% python3 -q
>>> import numpy as np
>>> import numpy.linalg as la
>>> np.set_printoptions(precision=1, suppress=True, linewidth=200, legacy="1.25")
>>> rd = lambda a: np.round(a, 1) + 0
>>> feats = np.load("arr.npy")
>>> feats
array([[ 1, -1,  0,  0,  0,  0],
       [-1, -2,  0,  0,  0,  0],
       [-1,  1,  0,  0,  0,  0],
       [ 0,  0,  1, -1,  0,  0],
       [ 0,  0, -1, -2,  0,  0],
       [ 0,  0, -1,  1,  0,  0],
       [ 0,  0,  0,  0,  1, -1],
       [ 0,  0,  0,  0, -1, -2],
       [ 0,  0,  0,  0, -1,  1]])
>>> x0 = np.array([-2, -1, 2, 0, -2, -1])
>>> y = feats @ x0
>>> rd(la.lstsq(feats, y)[0])
array([-2., -1.,  2.,  0., -2., -1.])
>>> rng = np.random.default_rng(316420)
>>> y = y + 0.1 * rng.normal(size=9)
>>> rd(y)
array([-1. ,  4.1,  1. ,  2.1, -2.2, -2. , -1.1,  4.1,  0.9])
>>> c, *_ = la.lstsq(feats, y)
>>> c.round()
array([-2., -1.,  2.,  0., -2., -1.])
>>> rd(feats.T @ (y - feats @ c))
array([0., 0., 0., 0., 0., 0.])
>>> [round(float(la.norm(la.solve(feats.T @ feats + lam * np.eye(6), feats.T @ y))), 2) for lam in (0, 1, 10, 100)]
[3.83, 2.94, 0.98, 0.13]
>>> rd(la.norm(y - feats @ c))
0.1
>>> J = np.array([[2.0, 0.0, -4.0, 4.0],
...     [0.0, 2.0, 8.0, -8.0],
...     [0.0, 0.0, 10.0, -8.0],
...     [0.0, 0.0, 12.0, -10.0]])
>>> out = J / la.norm(J, axis=1, keepdims=True)
>>> gram = out @ out.T
>>> rd(la.norm(out, axis=1))
array([1., 1., 1., 1.])
>>> rd(gram[1])
array([-0.9,  1. ,  1. ,  1. ])
>>> (np.abs(gram) > 0.9).astype(int)
array([[1, 1, 1, 1],
       [1, 1, 1, 1],
       [1, 1, 1, 1],
       [1, 1, 1, 1]])
>>> rd(gram)
array([[ 1. , -0.9, -0.9, -0.9],
       [-0.9,  1. ,  1. ,  1. ],
       [-0.9,  1. ,  1. ,  1. ],
       [-0.9,  1. ,  1. ,  1. ]])
>>> J.inv()
Traceback (most recent call last):
  File "<python-input-24>", line 1, in <module>
    J.inv()
    ^^^^^
AttributeError: 'numpy.ndarray' object has no attribute 'inv'
>>> np.trace(J)
4.0
>>> J @ J
array([[4., 0., 0., 0.],
       [0., 4., 0., 0.],
       [0., 0., 4., 0.],
       [0., 0., 0., 4.]])
>>> (J - J.T) / 2
array([[  0.,   0.,  -2.,   2.],
       [  0.,   0.,   4.,  -4.],
       [  2.,  -4.,   0., -10.],
       [ -2.,   4.,  10.,   0.]])
>>> la.determinant(J)
Traceback (most recent call last):
  File "<python-input-28>", line 1, in <module>
    la.determinant(J)
    ^^^^^^^^^^^^^^
AttributeError: module 'numpy.linalg' has no attribute 'determinant'
>>> rd(np.sort(np.abs(la.eigvals(J))))
array([2., 2., 2., 2.])
>>> (J + J.T) / 2
array([[  2.,   0.,  -2.,   2.],
       [  0.,   2.,   4.,  -4.],
       [ -2.,   4.,  10.,   2.],
       [  2.,  -4.,   2., -10.]])
